$ ipython --no-banner

In [1]: import numpy as np

In [2]: from numpy import linalg as LA

In [3]: np.set_printoptions(precision=1, suppress=True, linewidth=100)

In [4]: arr = np.loadtxt("sample0.csv", delimiter=",")

In [5]: arr
Out[5]: 
array([[ 0.,  0.,  0.,  0.,  0.,  0.],
       [ 0.,  4., -4., -4., -4., -4.],
       [ 0., -4.,  4.,  4.,  4.,  4.],
       [ 0., -4.,  4.,  4.,  4.,  4.],
       [ 0., -4.,  4.,  4.,  4.,  4.],
       [ 0., -4.,  4.,  4.,  4.,  4.]])

In [6]: # column 3 repeats column 2

In [7]: LA.lstsq(arr[:-1].T, arr[-1])[2]
Out[7]: np.int32(1)

In [8]: np.allclose(arr[:-1].T @ LA.lstsq(arr[:-1].T, arr[-1])[0], arr[-1])
Out[8]: True

In [9]: round(float(np.trace(LA.pinv(arr) @ arr)), 1)
Out[9]: 1.0

In [10]: np.abs(np.diag(LA.qr(arr)[1])) > 1e-9
Out[10]: array([False,  True, False, False, False, False])

In [11]: np.unique(arr.round(6), axis=0).shape
Out[11]: (3, 6)

In [12]: rank = LA.matrix_rank(arr)

In [13]: rank
Out[13]: np.int64(1)

In [14]: null = LA.svd(arr)[2][rank:].T

In [15]: [int(LA.matrix_rank(arr[:i])) for i in range(1, len(arr) + 1)]
Out[15]: [0, 1, 1, 1, 1, 1]

In [16]: [int(LA.matrix_rank(arr[:, :j + 1])) for j in range(6)]
Out[16]: [0, 1, 1, 1, 1, 1]

In [17]: null.shape
Out[17]: (6, 5)

In [18]: ev, evecs = LA.eigh(arr)

In [19]: np.unique(ev.round(6) + 0, return_counts=True)[1]
Out[19]: array([5, 1])

In [20]: (ev > 1e-8).sum(), (ev < -1e-8).sum()
Out[20]: (np.int64(1), np.int64(0))

In [21]: evecs @ np.diag(ev) @ evecs.T
Out[21]: 
array([[ 0.,  0.,  0.,  0.,  0.,  0.],
       [ 0.,  4., -4., -4., -4., -4.],
       [ 0., -4.,  4.,  4.,  4.,  4.],
       [ 0., -4.,  4.,  4.,  4.,  4.],
       [ 0., -4.,  4.,  4.,  4.,  4.],
       [ 0., -4.,  4.,  4.,  4.,  4.]])

In [22]: np.abs(evecs[:, -1]).round(6).argmax()
Out[22]: np.int64(1)

In [23]: np.round(evecs.T @ arr @ evecs, 1) + 0
Out[23]: 
array([[ 0.,  0.,  0.,  0.,  0.,  0.],
       [ 0.,  0.,  0.,  0.,  0.,  0.],
       [ 0.,  0.,  0.,  0.,  0.,  0.],
       [ 0.,  0.,  0.,  0.,  0.,  0.],
       [ 0.,  0.,  0.,  0.,  0.,  0.],
       [ 0.,  0.,  0.,  0.,  0., 20.]])

In [24]: ev.round(1) + 0
Out[24]: array([ 0.,  0.,  0.,  0.,  0., 20.])

In [25]: np.round(LA.svd(arr, compute_uv=False), 1) + 0
Out[25]: array([20.,  0.,  0.,  0.,  0.,  0.])

In [26]: np.abs(evecs[:, -1])
Out[26]: array([0. , 0.4, 0.4, 0.4, 0.4, 0.4])

In [27]: U, s, Vt = LA.svd(arr)

In [28]: s.round(1) + 0
Out[28]: array([20.,  0.,  0.,  0.,  0.,  0.])

In [29]: B = U[:, :1] @ np.diag(s[:1]) @ Vt[:1]

In [30]: round(float(LA.norm(arr - B, 2)), 1), round(s[1], 1)
Out[30]: (0.0, np.float64(0.0))

In [31]: np.round(LA.norm(arr - B) / LA.norm(arr), 1)
Out[31]: np.float64(0.0)

In [32]: B
Out[32]: 
array([[ 0.,  0.,  0.,  0.,  0.,  0.],
       [ 0.,  4., -4., -4., -4., -4.],
       [ 0., -4.,  4.,  4.,  4.,  4.],
       [ 0., -4.,  4.,  4.,  4.,  4.],
       [ 0., -4.,  4.,  4.,  4.,  4.],
       [ 0., -4.,  4.,  4.,  4.,  4.]])

In [33]: round(float(np.abs(arr - B).max()), 1)
Out[33]: 0.0

In [34]: F = np.loadtxt("x.csv", delimiter=",")

In [35]: F
Out[35]: 
array([[ 1.,  0.,  0.,  0.],
       [-3.,  1.,  0.,  0.],
       [-1., -4.,  1.,  0.],
       [ 3.,  0., -3.,  1.]])

In [36]: [int(LA.matrix_rank(LA.matrix_power(F, p))) for p in range(1, 5)]
Out[36]: [4, 4, 4, 4]

In [37]: rng = np.random.default_rng(812239)

In [38]: idx = rng.permutation(4)

In [39]: idx
Out[39]: array([3, 1, 0, 2])

In [40]: B = F[idx][:, idx]

In [41]: B
Out[41]: 
array([[ 1.,  0.,  3., -3.],
       [ 0.,  1., -3.,  0.],
       [ 0.,  0.,  1.,  0.],
       [ 0., -4., -1.,  1.]])

In [42]: np.trace(B)
Out[42]: np.float64(4.0)

In [43]: np.diag(B)
Out[43]: array([1., 1., 1., 1.])

In [44]: round(float(LA.det(B)), 1), np.round(LA.det(F[idx]), 1)
Out[44]: (1.0, np.float64(1.0))

In [45]: ev, evecs = LA.eig(B)

In [46]: np.prod(ev)
Out[46]: np.float64(1.0)

In [47]: round(float(LA.norm(F, 2) / LA.norm(F)), 1)
Out[47]: 0.8

In [48]: np.round(np.abs(LA.svd(F)[2][-1]), 1) + 0
Out[48]: array([0. , 0.1, 0.3, 0.9])

In [49]: np.argsort(-LA.norm(F, axis=0).round(6), kind="stable")[:3]
Out[49]: array([0, 1, 2])

In [50]: m1 = np.loadtxt("arr.csv", delimiter=",")

In [51]: m1
Out[51]: 
array([[ 1.,  3.,  2., -1.,  4.,  0.],
       [ 0.,  2.,  1., -2.,  3., -1.],
       [ 0.,  2.,  1., -2.,  3., -1.],
       [ 2.,  4.,  3.,  0.,  5.,  1.],
       [ 1.,  3.,  2., -1.,  4.,  0.],
       [ 2.,  4.,  3.,  0.,  5.,  1.],
       [ 1.,  3.,  2., -1.,  4.,  0.],
       [ 0.,  2.,  1., -2.,  3., -1.],
       [ 2.,  4.,  3.,  0.,  5.,  1.]])

In [52]: # rows and columns are dependent

In [53]: rank = LA.matrix_rank(m1)

In [54]: rank
Out[54]: np.int64(2)

In [55]: null = LA.svd(m1)[2][rank:].T

In [56]: null.shape
Out[56]: (6, 4)

In [57]: np.allclose(m1 @ null, 0)
Out[57]: True

In [58]: np.round(null @ null.T, 1) + 0
Out[58]: 
array([[ 0.8, -0.1, -0.2, -0.2, -0.1, -0.2],
       [-0.1,  0.7, -0.2,  0. , -0.4,  0. ],
       [-0.2, -0.2,  0.8, -0.1, -0.2, -0.1],
       [-0.2,  0. , -0.1,  0.5,  0.2, -0.4],
       [-0.1, -0.4, -0.2,  0.2,  0.5,  0. ],
       [-0.2,  0. , -0.1, -0.4,  0. ,  0.7]])

In [59]: LA.matrix_rank(m1.T @ m1), LA.matrix_rank(m1 @ m1.T)
Out[59]: (np.int64(2), np.int64(2))

In [60]: [int(LA.matrix_rank(np.delete(m1, i, axis=0))) for i in range(9)]
Out[60]: [2, 2, 2, 2, 2, 2, 2, 2, 2]

In [61]: np.abs(np.diag(LA.qr(m1)[1])) > 1e-9
Out[61]: array([ True,  True, False, False, False, False])

In [62]: np.unique(m1.round(6), axis=0).shape
Out[62]: (3, 6)

In [63]: round(float(np.trace(LA.pinv(m1) @ m1)), 1)
Out[63]: 2.0

In [64]: U, s, Vt = LA.svd(m1)

In [65]: evecs = Vt[:(s > 1e-8).sum()]

In [66]: x0 = m1[2] + -2 * m1[7] + rng.integers(2) * np.eye(6)[1]

In [67]: x0
Out[67]: array([ 0., -1., -1.,  2., -3.,  1.])

In [68]: np.allclose(evecs.T @ evecs @ x0, x0)
Out[68]: False

In [69]: np.round(evecs.T @ evecs, 1) + 0
Out[69]: 
array([[ 0.2,  0.1,  0.2,  0.2,  0.1,  0.2],
       [ 0.1,  0.3,  0.2,  0. ,  0.4,  0. ],
       [ 0.2,  0.2,  0.2,  0.1,  0.2,  0.1],
       [ 0.2,  0. ,  0.1,  0.5, -0.2,  0.4],
       [ 0.1,  0.4,  0.2, -0.2,  0.5,  0. ],
       [ 0.2,  0. ,  0.1,  0.4,  0. ,  0.3]])

In [70]: np.round(LA.norm(x0 - evecs.T @ evecs @ x0), 1)
Out[70]: np.float64(0.8)

In [71]: U, s, Vt = LA.svd(m1)

In [72]: np.argmax(s[:-1] / (s[1:] + 1e-6)) + 1
Out[72]: np.int64(2)

In [73]: B = U[:, :2] @ np.diag(s[:2]) @ Vt[:2]

In [74]: round(LA.norm(m1 - B) / LA.norm(m1), 1)
Out[74]: np.float64(0.0)

In [75]: LA.matrix_rank(m1, rtol=0.05)
Out[75]: np.int64(2)

In [76]: t3 = np.stack([m1, 3 * m1, m1[::-1]])

In [77]: (t3 @ m1.T).shape
Out[77]: (3, 9, 9)

In [78]: LA.matrix_rank(t3)
Out[78]: array([2, 2, 2])

In [79]: LA.matrix_rank(t3.reshape(3, -1))
Out[79]: np.int64(2)

In [80]: np.einsum("bij,cij->bc", t3, t3)
Out[80]: 
array([[ 315.,  945.,  303.],
       [ 945., 2835.,  909.],
       [ 303.,  909.,  315.]])

In [81]: LA.norm(t3, axis=(1, 2))
Out[81]: array([17.7, 53.2, 17.7])

In [82]: E = np.load("case13.npy")

In [83]: E
Out[83]: 
array([[ 0.,  0., -2., -2.],
       [ 0.,  0., -1., -1.],
       [-2., -1.,  0.,  0.],
       [-2., -1.,  0.,  0.]])

In [84]: # columns 2 and 3 are equal

In [85]: C2 = E.T @ E

In [86]: LA.eigvalsh(C2)[::-1]
Out[86]: array([10., 10.,  0.,  0.])

In [87]: (E @ E.T).shape
Out[87]: (4, 4)

In [88]: np.allclose(C2, C2.T)
Out[88]: True

In [89]: C2
Out[89]: 
array([[8., 4., 0., 0.],
       [4., 2., 0., 0.],
       [0., 0., 5., 5.],
       [0., 0., 5., 5.]])

In [90]: np.diag(C2)
Out[90]: array([8., 2., 5., 5.])

In [91]: np.round(LA.svd(E, compute_uv=False) ** 2, 1) + 0
Out[91]: array([10., 10.,  0.,  0.])

In [92]: B = m1 / LA.norm(m1, axis=1, keepdims=True)

In [93]: C2 = B @ B.T

In [94]: round(float(np.degrees(np.arccos(np.clip(C2[5, 7], -1, 1)))), 1)
Out[94]: 39.3

In [95]: (np.abs(C2) > 0.9).astype(int)
Out[95]: 
array([[1, 1, 1, 1, 1, 1, 1, 1, 1],
       [1, 1, 1, 0, 1, 0, 1, 1, 0],
       [1, 1, 1, 0, 1, 0, 1, 1, 0],
       [1, 0, 0, 1, 1, 1, 1, 0, 1],
       [1, 1, 1, 1, 1, 1, 1, 1, 1],
       [1, 0, 0, 1, 1, 1, 1, 0, 1],
       [1, 1, 1, 1, 1, 1, 1, 1, 1],
       [1, 1, 1, 0, 1, 0, 1, 1, 0],
       [1, 0, 0, 1, 1, 1, 1, 0, 1]])

In [96]: LA.norm(B, axis=1)
Out[96]: array([1., 1., 1., 1., 1., 1., 1., 1., 1.])

In [97]: C2
Out[97]: 
array([[1. , 0.9, 0.9, 1. , 1. , 1. , 1. , 0.9, 1. ],
       [0.9, 1. , 1. , 0.8, 0.9, 0.8, 0.9, 1. , 0.8],
       [0.9, 1. , 1. , 0.8, 0.9, 0.8, 0.9, 1. , 0.8],
       [1. , 0.8, 0.8, 1. , 1. , 1. , 1. , 0.8, 1. ],
       [1. , 0.9, 0.9, 1. , 1. , 1. , 1. , 0.9, 1. ],
       [1. , 0.8, 0.8, 1. , 1. , 1. , 1. , 0.8, 1. ],
       [1. , 0.9, 0.9, 1. , 1. , 1. , 1. , 0.9, 1. ],
       [0.9, 1. , 1. , 0.8, 0.9, 0.8, 0.9, 1. , 0.8],
       [1. , 0.8, 0.8, 1. , 1. , 1. , 1. , 0.8, 1. ]])
